$ ipython --no-banner

In [1]: import numpy as np

In [2]: np.set_printoptions(suppress=True, linewidth=160)

In [3]: mat = np.loadtxt("layer16.csv", delimiter=",")

In [4]: mat
Out[4]: 
array([[  5.,  11.,   4.,  13.,   5.,   7.,   6.,   5.],
       [ -2.,   0., -13.,  -4.,  -8.,  -9.,   0.,  -4.],
       [  1.,   5.,   4.,   6.,  -3.,   0.,   8.,   5.],
       [  5.,   8.,   4.,  10.,  11.,  10.,   0.,   2.],
       [ -2.,  -4.,  -8.,  -6.,  -6.,  -6.,  -4.,  -4.],
       [ -4.,  -6., -13., -10., -10., -11.,  -4.,  -6.],
       [  2.,   5.,  11.,   8.,   2.,   5.,   8.,   7.],
       [  4.,  13.,   5.,  14.,   4.,   5.,  12.,   7.],
       [  5.,  10.,  10.,  13.,  11.,  11.,   6.,   6.],
       [ -3.,  -2., -20.,  -8.,  -9., -12.,  -4.,  -8.],
       [  0.,   5., -10.,   2.,  -6.,  -6.,   4.,  -1.],
       [  3.,   3.,   1.,   4.,   9.,   7.,  -4.,  -1.],
       [ -4.,  -9.,  -1., -10.,  -4.,  -5.,  -4.,  -3.]])

In [5]: # rows and columns are dependent

In [6]: np.argsort(-np.linalg.norm(mat, axis=0).round(6), kind="stable")[:3]
Out[6]: array([2, 3, 5])

In [7]: np.linalg.matrix_rank(mat, rtol=0.1)
Out[7]: np.int64(3)

In [8]: B = np.array([[2, 2, 1],
   ...:     [3, 1, 3],
   ...:     [1, 3, 3],
   ...:     [-3, -2, 1],
   ...:     [0, 1, -3],
   ...:     [-2, 1, 1],
   ...:     [3, -2, -3],
   ...:     [-1, 0, 3]])

In [9]: np.linalg.matrix_rank(np.vstack([mat, B.T]))
Out[9]: np.int64(7)

In [10]: B.T @ mat.T
Out[10]: 
array([[  7.,  17.,  22., -14.,  -2.,   7.,  13.,  29.,   1.,  12.,  24., -21.,  -5.],
       [  7., -52., -12.,  31., -24., -46.,  17.,  -7.,  34., -65., -49.,  28.,  -1.],
       [ 52., -42.,  34.,  34., -32., -58.,  54.,  50.,  56., -74., -16.,   8., -34.]])

In [11]: np.einsum("ij->j", mat)
Out[11]: array([ 10.,  39., -26.,  32.,  -4.,  -4.,  24.,   5.])

In [12]: np.vstack([mat, B.T]).shape
Out[12]: (16, 8)

In [13]: np.linalg.matrix_rank(mat @ B)
Out[13]: np.int64(3)

In [14]: Uu, sig, vt = np.linalg.svd(mat)

In [15]: np.argmax(sig[:-1] / (sig[1:] + 1e-6)) + 1
Out[15]: np.int64(4)

In [16]: sig.round(2) + 0
Out[16]: array([65.7 , 26.97, 18.38,  2.88,  0.  ,  0.  ,  0.  ,  0.  ])

In [17]: B = Uu[:, :4] @ np.diag(sig[:4]) @ vt[:4]

In [18]: round(np.linalg.norm(mat - B) / np.linalg.norm(mat), 2)
Out[18]: np.float64(0.0)

In [19]: round(float(np.abs(mat - B).max()), 2)
Out[19]: 0.0

In [20]: np.linalg.matrix_rank(B)
Out[20]: np.int64(4)

In [21]: B.round(2) + 0
Out[21]: 
array([[  5.,  11.,   4.,  13.,   5.,   7.,   6.,   5.],
       [ -2.,   0., -13.,  -4.,  -8.,  -9.,   0.,  -4.],
       [  1.,   5.,   4.,   6.,  -3.,   0.,   8.,   5.],
       [  5.,   8.,   4.,  10.,  11.,  10.,   0.,   2.],
       [ -2.,  -4.,  -8.,  -6.,  -6.,  -6.,  -4.,  -4.],
       [ -4.,  -6., -13., -10., -10., -11.,  -4.,  -6.],
       [  2.,   5.,  11.,   8.,   2.,   5.,   8.,   7.],
       [  4.,  13.,   5.,  14.,   4.,   5.,  12.,   7.],
       [  5.,  10.,  10.,  13.,  11.,  11.,   6.,   6.],
       [ -3.,  -2., -20.,  -8.,  -9., -12.,  -4.,  -8.],
       [  0.,   5., -10.,   2.,  -6.,  -6.,   4.,  -1.],
       [  3.,   3.,   1.,   4.,   9.,   7.,  -4.,  -1.],
       [ -4.,  -9.,  -1., -10.,  -4.,  -5.,  -4.,  -3.]])
